>>> import numpy as np
>>> from numpy import linalg as LA
>>> np.set_printoptions(precision=2, suppress=True, linewidth=160)
>>> rng = np.random.default_rng(844862)
>>> m1 = np.array([[0, 0, 0, 2, -1, -2, 0, 2, 0, -2],
...     [1, 1, 2, -1, -1, -1, -1, 2, 1, 0],
...     [-2, 2, -2, -1, 2, -2, 1, -1, 1, -2],
...     [2, 0, 0, 1, 2, 0, 1, 1, 0, 2],
...     [-2, 2, -2, -2, -1, 0, 2, 1, 1, 0],
...     [2, 0, -2, 1, -2, 1, -2, -2, 0, -1],
...     [-2, 1, 2, 0, 1, 2, -2, -2, -1, 1],
...     [0, -2, -2, 1, 0, -2, 1, 2, 2, -1],
...     [2, 2, 1, 2, -1, 2, -1, 2, 2, -1],
...     [2, 0, -2, -1, 2, -1, 1, 0, 1, -1],
...     [1, 0, -2, 1, 0, 0, 2, 2, -1, 2],
...     [1, -2, 0, 1, -1, 1, 2, 1, -2, 2],
...     [-1, 1, 1, 1, -1, -1, -2, -1, -1, 2],
...     [-1, -1, 0, -2, -1, -1, -2, 1, -1, -2]]) * (rng.random((14, 10)) < 0.3)
>>> m1
array([[ 0,  0,  0,  0,  0,  0,  0,  0,  0,  0],
       [ 0,  1,  0, -1,  0,  0, -1,  0,  0,  0],
       [ 0,  0, -2,  0,  0,  0,  1,  0,  1,  0],
       [ 2,  0,  0,  1,  0,  0,  0,  0,  0,  0],
       [ 0,  0,  0,  0, -1,  0,  2,  0,  1,  0],
       [ 0,  0,  0,  0,  0,  0, -2,  0,  0, -1],
       [ 0,  1,  0,  0,  0,  2,  0,  0,  0,  0],
       [ 0,  0, -2,  1,  0,  0,  0,  0,  2,  0],
       [ 0,  0,  1,  2,  0,  0,  0,  0,  0,  0],
       [ 0,  0,  0,  0,  0, -1,  0,  0,  1,  0],
       [ 0,  0,  0,  0,  0,  0,  0,  2,  0,  0],
       [ 0,  0,  0,  0, -1,  0,  2,  0,  0,  0],
       [ 0,  1,  0,  1,  0,  0, -2,  0, -1,  0],
       [ 0, -1,  0,  0,  0,  0,  0,  0,  0,  0]])
>>> out = np.c_[m1[:, :5] @ np.array([[-1, -1, -2, 1, -2],
...     [-1, 1, -1, 2, 0],
...     [0, 1, -1, 0, 0],
...     [2, -2, -2, -2, -2],
...     [0, 1, -2, -1, 0]]), np.array([4, -5, 6, -2, 3, 8, -6, 3, 8, -9, 7, 0, 9, 1])]
>>> out
array([[ 0,  0,  0,  0,  0,  4],
       [-3,  3,  1,  4,  2, -5],
       [ 0, -2,  2,  0,  0,  6],
       [ 0, -4, -6,  0, -6, -2],
       [ 0, -1,  2,  1,  0,  3],
       [ 0,  0,  0,  0,  0,  8],
       [-1,  1, -1,  2,  0, -6],
       [ 2, -4,  0, -2, -2,  3],
       [ 4, -3, -5, -4, -4,  8],
       [ 0,  0,  0,  0,  0, -9],
       [ 0,  0,  0,  0,  0,  7],
       [ 0, -1,  2,  1,  0,  0],
       [ 1, -1, -3,  0, -2,  9],
       [ 1, -1,  1, -2,  0,  1]])
>>> LA.matrix_rank(np.c_[m1, out])
np.int64(11)
>>> np.round(LA.lstsq(m1, out[:, 0])[0], 2) + 0
array([-1., -1.,  0.,  2.,  0.,  0.,  0.,  0.,  0.,  0.])
>>> LA.norm(LA.qr(m1)[0].T @ out, axis=0) ** 2 / ((out ** 2).sum(axis=0) + 1e-12)
array([1.  , 1.  , 1.  , 1.  , 1.  , 0.81])
>>> cent = np.sign(np.array([[1, -2, -1, 0], [-2, 1, -2, 2], [2, 0, 1, 1], [2, -2, -2, -1]]))
>>> out = (np.tril(cent, -1) + np.eye(4)) @ (np.triu(cent, 1) + np.eye(4))
>>> w = np.array([5, 4, 3, 3])
>>> E = np.rint(out * w @ LA.inv(out)) + 0
>>> E
array([[ 7., -3., -1., -4.],
       [-2.,  5.,  0.,  2.],
       [ 4., -3.,  2., -4.],
       [ 2., -2.,  0.,  1.]])
>>> out = np.array([[0, 0, 1], [3, 3, 1]])
>>> cent = np.kron(out, E)
>>> cent
array([[  0.,  -0.,  -0.,  -0.,   0.,  -0.,  -0.,  -0.,   7.,  -3.,  -1.,  -4.],
       [ -0.,   0.,   0.,   0.,  -0.,   0.,   0.,   0.,  -2.,   5.,   0.,   2.],
       [  0.,  -0.,   0.,  -0.,   0.,  -0.,   0.,  -0.,   4.,  -3.,   2.,  -4.],
       [  0.,  -0.,   0.,   0.,   0.,  -0.,   0.,   0.,   2.,  -2.,   0.,   1.],
       [ 21.,  -9.,  -3., -12.,  21.,  -9.,  -3., -12.,   7.,  -3.,  -1.,  -4.],
       [ -6.,  15.,   0.,   6.,  -6.,  15.,   0.,   6.,  -2.,   5.,   0.,   2.],
       [ 12.,  -9.,   6., -12.,  12.,  -9.,   6., -12.,   4.,  -3.,   2.,  -4.],
       [  6.,  -6.,   0.,   3.,   6.,  -6.,   0.,   3.,   2.,  -2.,   0.,   1.]])
>>> np.round(LA.norm(cent, 2), 2), round(float(LA.norm(out, 2) * LA.norm(E, 2)), 2)
(np.float64(51.56), 51.56)
>>> LA.matrix_rank(cent)
np.int64(8)
